% ipython --no-banner

In [1]: import numpy as np

In [2]: import numpy.linalg as la

In [3]: np.set_printoptions(precision=2, suppress=True, linewidth=120)

In [4]: other = np.array([[-1.6, -1.5], [-0.1, -0.7], [-0.8, -1.2], [-0.3, 0.7]])

In [5]: W2 = np.array([[-0.7, -1.1, 0.3], [1.6, -1.9, 1.4]])

In [6]: X = other @ W2

In [7]: print(X)
[[-1.28  4.61 -2.58]
 [-1.05  1.44 -1.01]
 [-1.36  3.16 -1.92]
 [ 1.33 -1.    0.89]]

In [8]: print(la.matrix_rank(X, rtol=0.1))
2

In [9]: print(la.cond(X) > 100)
True

In [10]: print([round(float(x), 2) for x in la.svd(X, compute_uv=False)[:3]])
[7.18, 1.11, 0.0]

In [11]: print(round(la.norm(X, 2) / la.norm(X), 2))
0.99

In [12]: print(np.argsort(-la.norm(X, axis=0).round(6), kind="stable")[:3])
[1 2 0]

In [13]: rng = np.random.default_rng(65436)

In [14]: other = X + rng.integers(-2, 3, (4, 2)) @ rng.integers(-2, 3, (2, 3))

In [15]: print(other)
[[ 1.72  2.61 -1.58]
 [-1.05  1.44 -1.01]
 [ 3.64  5.16 -2.92]
 [-1.67 -3.    1.89]]

In [16]: print(la.matrix_rank(other - X, tol=1e-8))
2

In [17]: print(np.round(la.svd(other - X, compute_uv=False), 2) + 0)
[6.85 3.33 0.  ]

In [18]: print(other - X)
[[ 3. -2.  1.]
 [ 0.  0.  0.]
 [ 5.  2. -1.]
 [-3. -2.  1.]]

In [19]: F = np.loadtxt("run3.csv", delimiter=",")

In [20]: print(F)
[[ -3.   3.   1.]
 [ -1. -26.  -1.]
 [ -2.  -1.  15.]]

In [21]: f = np.array([3, 1, 0])

In [22]: print(np.array([np.convolve(row, f, "same") for row in F]))
[[  6.   6.   1.]
 [-79. -29.  -1.]
 [ -5.  44.  15.]]

In [23]: print(np.cross(F[2, :3], F[0, :3]))
[-46. -43.  -9.]

In [24]: hat = np.triu(np.array([[-2, -1, -4], [2, 1, -2], [4, -5, -3]]), 1) + np.eye(3)

In [25]: other = hat @ F @ la.inv(hat)

In [26]: print(la.matrix_rank(other))
3

In [27]: print(np.round(la.det(other), 2))
1173.0

In [28]: print(other)
[[  6.  39.  44.]
 [  3. -21. -61.]
 [ -2.  -3.   1.]]

In [29]: print(np.poly(other))
[    1.    14.  -353. -1173.]

In [30]: other = F / la.norm(F, axis=1, keepdims=True)

In [31]: cov = other @ other.T

In [32]: print(round(np.degrees(np.arccos(np.clip(cov[1, 0], -1, 1))), 2))
132.04

In [33]: print((np.abs(cov) > 0.9).astype(int))
[[1 0 0]
 [0 1 0]
 [0 0 1]]

In [34]: print(la.norm(other, axis=1))
[1. 1. 1.]

In [35]: other = la.inv(F)

In [36]: print(np.allclose(other, F.T))
False

In [37]: print(la.det(F) * other)
[[-391.  -46.   23.]
 [  17.  -43.   -4.]
 [ -51.   -9.   81.]]

In [38]: print((np.abs(other) > 1e-9).astype(int))
[[1 1 1]
 [1 1 1]
 [1 1 1]]

In [39]: print(np.round(la.cond(F), 2))
8.91

In [40]: print(la.inv(other))
[[ -3.   3.   1.]
 [ -1. -26.  -1.]
 [ -2.  -1.  15.]]

In [41]: print(other.round(2) + 0)
[[-0.33 -0.04  0.02]
 [ 0.01 -0.04  0.  ]
 [-0.04 -0.01  0.07]]

In [42]: ev, vecs = la.eig(F)

In [43]: print(np.sort(la.eigvals(F.T)))
[-25.89  -3.04  14.92]

In [44]: print(np.round(F @ vecs[:, 0] - ev[0] * vecs[:, 0], 2) + 0)
[0. 0. 0.]

In [45]: other = np.array([[-3, -1, -2, 1], [-3, 1, -3, 3], [-2, -3, -3, 1], [2, 1, 2, 1]])

In [46]: E = np.tril(other)

In [47]: print(E)
[[-3  0  0  0]
 [-3  1  0  0]
 [-2 -3 -3  0]
 [ 2  1  2  1]]

In [48]: ev, vecs = la.eig(E)

In [49]: print(np.sort(la.eigvals(E @ E)))
[1. 1. 9. 9.]

In [50]: print(np.sort(la.eigvals(la.inv(E))))
[-0.33 -0.33  1.    1.  ]
